>>> import numpy as np
>>> np.set_printoptions(precision=2, suppress=True, linewidth=100)
>>> rnd = lambda a: np.round(a, 2) + 0
>>> basis = np.array([[2, 2, 3, 1, 1, 0, -3, 3], [-2, 4, 5, 3, 4, 1, 1, 0]])
>>> feats = np.repeat(basis, 17 // 2, axis=0)
>>> rng = np.random.default_rng(15904)
>>> feats = feats + 0.05 * rng.normal(size=feats.shape)
>>> rnd(feats)
array([[ 2.  ,  1.94,  3.01,  1.06,  1.04,  0.09, -3.02,  2.96],
       [ 1.97,  2.01,  3.04,  1.  ,  0.98,  0.05, -3.04,  3.04],
       [ 2.09,  2.03,  2.94,  0.96,  1.05, -0.05, -2.99,  2.98],
       [ 2.03,  2.03,  2.87,  0.98,  1.04,  0.01, -2.94,  2.94],
       [ 2.09,  1.96,  3.  ,  0.96,  1.06, -0.13, -2.98,  3.01],
       [ 2.04,  2.  ,  3.04,  0.97,  1.15, -0.01, -2.89,  2.97],
       [ 1.96,  2.  ,  2.94,  1.01,  0.91,  0.11, -2.88,  2.98],
       [ 1.98,  1.99,  3.11,  0.95,  0.94,  0.02, -3.06,  3.07],
       [-1.97,  4.01,  4.97,  2.97,  3.98,  0.88,  1.04, -0.02],
       [-2.06,  3.94,  5.  ,  2.98,  4.01,  0.97,  0.98, -0.05],
       [-1.96,  3.9 ,  4.98,  2.96,  3.88,  0.89,  1.07,  0.02],
       [-2.08,  3.96,  4.96,  2.96,  3.98,  0.98,  0.95, -0.04],
       [-1.95,  4.01,  5.02,  2.98,  4.07,  0.92,  1.05, -0.01],
       [-1.91,  4.01,  4.92,  3.08,  3.98,  0.94,  1.06,  0.07],
       [-2.06,  3.99,  5.08,  2.98,  4.03,  1.1 ,  1.01,  0.06],
       [-2.16,  3.99,  5.03,  3.08,  4.07,  1.03,  1.03,  0.  ]])
>>> other = np.c_[feats[:, :3] @ np.array([[1, -2, -3], [-1, 0, 3], [-1, 1, 2]]), np.array([3, 0, 2, -1, 1, 2, 2, 3, 0, -1, -1, -2, 2, -2, 0, 1])]
>>> rnd(other)
array([[ -2.96,  -0.98,   5.86,   3.  ],
       [ -3.08,  -0.9 ,   6.19,   0.  ],
       [ -2.88,  -1.23,   5.71,   2.  ],
       [ -2.87,  -1.19,   5.75,  -1.  ],
       [ -2.87,  -1.18,   5.61,   1.  ],
       [ -3.  ,  -1.03,   5.96,   2.  ],
       [ -2.99,  -0.97,   6.02,   2.  ],
       [ -3.12,  -0.85,   6.24,   3.  ],
       [-10.95,   8.91,  27.89,   0.  ],
       [-11.01,   9.13,  28.02,  -1.  ],
       [-10.83,   8.89,  27.52,  -1.  ],
       [-11.  ,   9.12,  28.04,  -2.  ],
       [-10.98,   8.92,  27.92,   2.  ],
       [-10.84,   8.74,  27.61,  -2.  ],
       [-11.14,   9.2 ,  28.32,   0.  ],
       [-11.18,   9.35,  28.5 ,   1.  ]])
>>> np.linalg.matrix_rank(np.c_[feats, other])
np.int64(9)
>>> rnd(np.linalg.norm(other - feats @ np.linalg.lstsq(feats, other)[0], axis=0))
array([0.  , 0.  , 0.  , 4.48])
>>> [round(float(x), 2) for x in np.linalg.svd(feats, compute_uv=False)[:3]]
[25.78, 14.31, 0.36]
>>> np.linalg.matrix_rank(feats, rtol=0.1)
np.int64(2)
>>> rnd(np.linalg.norm(feats, 2) / np.linalg.norm(feats))
np.float64(0.87)
>>> x = np.array([5, -6, -3, -3, -6, 1, 2, -3])
>>> rhs = feats @ x
>>> rnd(np.linalg.lstsq(feats, rhs)[0])
array([ 5., -6., -3., -3., -6.,  1.,  2., -3.])
>>> rnd(np.linalg.pinv(feats) @ feats)
array([[1., 0., 0., 0., 0., 0., 0., 0.],
       [0., 1., 0., 0., 0., 0., 0., 0.],
       [0., 0., 1., 0., 0., 0., 0., 0.],
       [0., 0., 0., 1., 0., 0., 0., 0.],
       [0., 0., 0., 0., 1., 0., 0., 0.],
       [0., 0., 0., 0., 0., 1., 0., 0.],
       [0., 0., 0., 0., 0., 0., 1., 0.],
       [0., 0., 0., 0., 0., 0., 0., 1.]])
>>> rhs = rhs + 0.3 * rng.normal(size=16)
>>> rnd(rhs)
array([-35.04, -35.3 , -34.36, -34.52, -34.18, -35.08, -34.17, -35.5 , -79.06, -78.83, -77.03,
       -78.62, -79.05, -78.01, -79.4 , -80.36])
>>> coef, *_ = np.linalg.lstsq(feats, rhs)
>>> print(rnd(np.linalg.norm(rhs - feats @ coef)))
0.78
>>> rnd(feats.T @ (rhs - feats @ coef))
array([0., 0., 0., 0., 0., 0., 0., 0.])
>>> [round(float(np.linalg.norm(np.linalg.solve(feats.T @ feats + lam * np.eye(8), feats.T @ rhs))), 2) for lam in (0, 1, 10, 100)]
[11.62, 9.46, 9.33, 8.22]
